% python3 -q
>>> import numpy as np
>>> import numpy.linalg as la
>>> np.set_printoptions(precision=2, suppress=True, linewidth=160, floatmode="fixed")
>>> def rd(a):
...     return np.round(a, 2) + 0
... 
>>> feats = np.loadtxt("x.csv", delimiter=",")
>>> feats
array([[ 4.00,  3.00,  3.00,  0.00,  3.00,  2.00,  1.00,  2.00,  4.00,  4.00,  2.00],
       [ 4.00,  5.00,  3.00,  4.00,  3.00,  4.00,  2.00,  4.00,  1.00,  2.00,  4.00],
       [ 4.00,  3.00,  2.00,  4.00,  3.00,  1.00,  0.00,  5.00,  2.00,  0.00,  0.00],
       [ 0.00,  2.00,  3.00,  2.00,  3.00,  2.00,  1.00,  2.00,  3.00,  5.00,  1.00],
       [ 4.00,  1.00,  3.00,  3.00,  5.00,  1.00,  5.00,  5.00,  4.00,  1.00,  4.00],
       [ 3.00,  4.00,  0.00,  4.00,  1.00,  2.00,  5.00,  4.00,  5.00,  0.00,  0.00],
       [ 0.00,  3.00,  3.00,  1.00,  5.00,  5.00,  5.00,  1.00,  0.00,  4.00,  3.00],
       [ 2.00,  0.00,  4.00,  0.00,  4.00,  4.00,  5.00,  2.00,  0.00,  1.00,  3.00],
       [ 0.00,  1.00,  3.00,  4.00,  5.00,  2.00,  1.00,  4.00,  5.00,  0.00,  0.00],
       [ 2.00,  1.00,  2.00,  4.00,  4.00,  2.00,  0.00,  0.00,  5.00,  1.00,  5.00],
       [ 4.00,  3.00,  1.00,  4.00,  0.00,  2.00,  2.00,  0.00,  2.00,  3.00,  5.00],
       [ 0.00, -2.00,  0.00, -4.00,  0.00, -2.00, -1.00, -2.00,  3.00,  2.00, -2.00]])
>>> other = feats / la.norm(feats, axis=1, keepdims=True)
>>> gram = other @ other.T
>>> rd(gram[8])
array([ 0.65,  0.67,  0.80,  0.75,  0.80,  0.72,  0.56,  0.56,  1.00,  0.75,  0.41, -0.24])
>>> (np.abs(gram) > 0.9).astype(int)
array([[1, 0, 0, 0, 0, 0, 0, 0, 0, 0, 0, 0],
       [0, 1, 0, 0, 0, 0, 0, 0, 0, 0, 0, 0],
       [0, 0, 1, 0, 0, 0, 0, 0, 0, 0, 0, 0],
       [0, 0, 0, 1, 0, 0, 0, 0, 0, 0, 0, 0],
       [0, 0, 0, 0, 1, 0, 0, 0, 0, 0, 0, 0],
       [0, 0, 0, 0, 0, 1, 0, 0, 0, 0, 0, 0],
       [0, 0, 0, 0, 0, 0, 1, 0, 0, 0, 0, 0],
       [0, 0, 0, 0, 0, 0, 0, 1, 0, 0, 0, 0],
       [0, 0, 0, 0, 0, 0, 0, 0, 1, 0, 0, 0],
       [0, 0, 0, 0, 0, 0, 0, 0, 0, 1, 0, 0],
       [0, 0, 0, 0, 0, 0, 0, 0, 0, 0, 1, 0],
       [0, 0, 0, 0, 0, 0, 0, 0, 0, 0, 0, 1]])
>>> (gram - 2 * np.eye(12)).round(6).argmax(axis=1)
array([ 3,  2,  1,  0,  1,  4,  7,  6,  2, 10,  1,  0])
>>> rd(la.norm(other, axis=1))
array([1.00, 1.00, 1.00, 1.00, 1.00, 1.00, 1.00, 1.00, 1.00, 1.00, 1.00, 1.00])
>>> x0 = np.array([5, 1, 2, 4, 5, 1, 2, 5, 1, 0, 1])
>>> rhs = feats @ x0
>>> rhs
array([ 64.00,  95.00,  86.00,  49.00, 108.00,  77.00,  61.00,  65.00,  77.00,  63.00,  54.00, -31.00])
>>> rd(la.pinv(feats) @ feats)
array([[1.00, 0.00, 0.00, 0.00, 0.00, 0.00, 0.00, 0.00, 0.00, 0.00, 0.00],
       [0.00, 1.00, 0.00, 0.00, 0.00, 0.00, 0.00, 0.00, 0.00, 0.00, 0.00],
       [0.00, 0.00, 1.00, 0.00, 0.00, 0.00, 0.00, 0.00, 0.00, 0.00, 0.00],
       [0.00, 0.00, 0.00, 1.00, 0.00, 0.00, 0.00, 0.00, 0.00, 0.00, 0.00],
       [0.00, 0.00, 0.00, 0.00, 1.00, 0.00, 0.00, 0.00, 0.00, 0.00, 0.00],
       [0.00, 0.00, 0.00, 0.00, 0.00, 1.00, 0.00, 0.00, 0.00, 0.00, 0.00],
       [0.00, 0.00, 0.00, 0.00, 0.00, 0.00, 1.00, 0.00, 0.00, 0.00, 0.00],
       [0.00, 0.00, 0.00, 0.00, 0.00, 0.00, 0.00, 1.00, 0.00, 0.00, 0.00],
       [0.00, 0.00, 0.00, 0.00, 0.00, 0.00, 0.00, 0.00, 1.00, 0.00, 0.00],
       [0.00, 0.00, 0.00, 0.00, 0.00, 0.00, 0.00, 0.00, 0.00, 1.00, 0.00],
       [0.00, 0.00, 0.00, 0.00, 0.00, 0.00, 0.00, 0.00, 0.00, 0.00, 1.00]])
>>> rd(la.lstsq(feats, rhs)[0])
array([5.00, 1.00, 2.00, 4.00, 5.00, 1.00, 2.00, 5.00, 1.00, 0.00, 1.00])
>>> rng = np.random.default_rng(80931)
>>> rhs = rhs + 0.1 * rng.normal(size=12)
>>> rd(rhs)
array([ 64.01,  94.89,  86.15,  48.95, 108.00,  77.11,  61.09,  65.08,  77.11,  63.06,  53.83, -31.06])
>>> b, *_ = la.lstsq(feats, rhs)
>>> b.round()
array([5.00, 1.00, 2.00, 4.00, 5.00, 1.00, 2.00, 5.00, 1.00, 0.00, 1.00])
>>> rd(feats.T @ (rhs - feats @ b))
array([0.00, 0.00, 0.00, 0.00, 0.00, 0.00, 0.00, 0.00, 0.00, 0.00, 0.00])
>>> x0 = np.array([0, -2, 0, -2, 1, 0, -2, 0, 1, 0, -2])
>>> rhs = feats @ x0
>>> b, lr = np.zeros(11), 1 / la.norm(feats, 2) ** 2
>>> for i in range(50):
...     b -= lr * feats.T @ (feats @ b - rhs)
...     if i % 10 == 0: print(i, round(la.norm(feats @ b - rhs), 2))
... 
0 26.27
10 11.21
20 5.71
30 3.68
40 2.8
>>> rd(b)
array([-0.57, -1.45,  0.57, -1.86,  0.83, -0.99, -1.60, -0.11,  0.99, -0.02, -1.74])
>>> rd(la.cond(feats))
np.float64(262.94)
>>> cent = np.array([[-5, -1, 4], [-3, -2, 0]])
>>> J = np.repeat(cent, 13 // 2, axis=0)
>>> J = J + 0.05 * rng.normal(size=J.shape)
>>> rd(J)
array([[-5.01, -0.90,  3.95],
       [-4.97, -1.00,  4.01],
       [-5.01, -0.98,  4.03],
       [-4.98, -1.01,  4.05],
       [-4.99, -0.94,  4.05],
       [-5.08, -1.10,  4.00],
       [-3.02, -2.06, -0.01],
       [-3.05, -2.03, -0.09],
       [-2.96, -2.02, -0.01],
       [-3.03, -1.96,  0.10],
       [-3.02, -2.03,  0.00],
       [-3.02, -1.95,  0.00]])
>>> x0 = np.array([2, 1, -1])
>>> rhs = J @ x0
>>> b, lr = np.zeros(3), 1 / la.norm(J, 2) ** 2
>>> for i in range(200):
...     b -= lr * J.T @ (J @ b - rhs)
...     if i % 50 == 0: print(i, round(la.norm(J @ b - rhs), 2))
... 
0 2.18
50 0.03
100 0.03
150 0.03
>>> rd(la.cond(J))
np.float64(123.32)
>>> rd(b)
array([ 2.09,  0.86, -0.92])
>>> data = np.load("run14.npy")
>>> data
array([[ 1.00,  4.00,  4.00,  4.00,  2.00,  4.00,  4.00,  4.00],
       [ 4.00,  1.00,  4.00,  4.00,  2.00,  4.00,  4.00,  4.00],
       [ 4.00,  4.00,  1.00,  4.00,  2.00,  4.00,  4.00,  4.00],
       [ 4.00,  4.00,  4.00,  1.00,  2.00,  4.00,  4.00,  4.00],
       [ 2.00,  2.00,  2.00,  2.00, -2.00,  2.00,  2.00,  2.00],
       [ 4.00,  4.00,  4.00,  4.00,  2.00,  1.00,  4.00,  4.00],
       [ 4.00,  4.00,  4.00,  4.00,  2.00,  4.00,  1.00,  4.00],
       [ 4.00,  4.00,  4.00,  4.00,  2.00,  4.00,  4.00,  1.00]])
>>> np.all(la.eigvalsh(data) > 0)
np.False_
>>> [round(float(la.det(data[:i, :i])), 2) + 0 for i in range(1, 9)]
[1.0, -15.0, 81.0, -351.0, 1134.0, -4374.0, 16038.0, -56862.0]
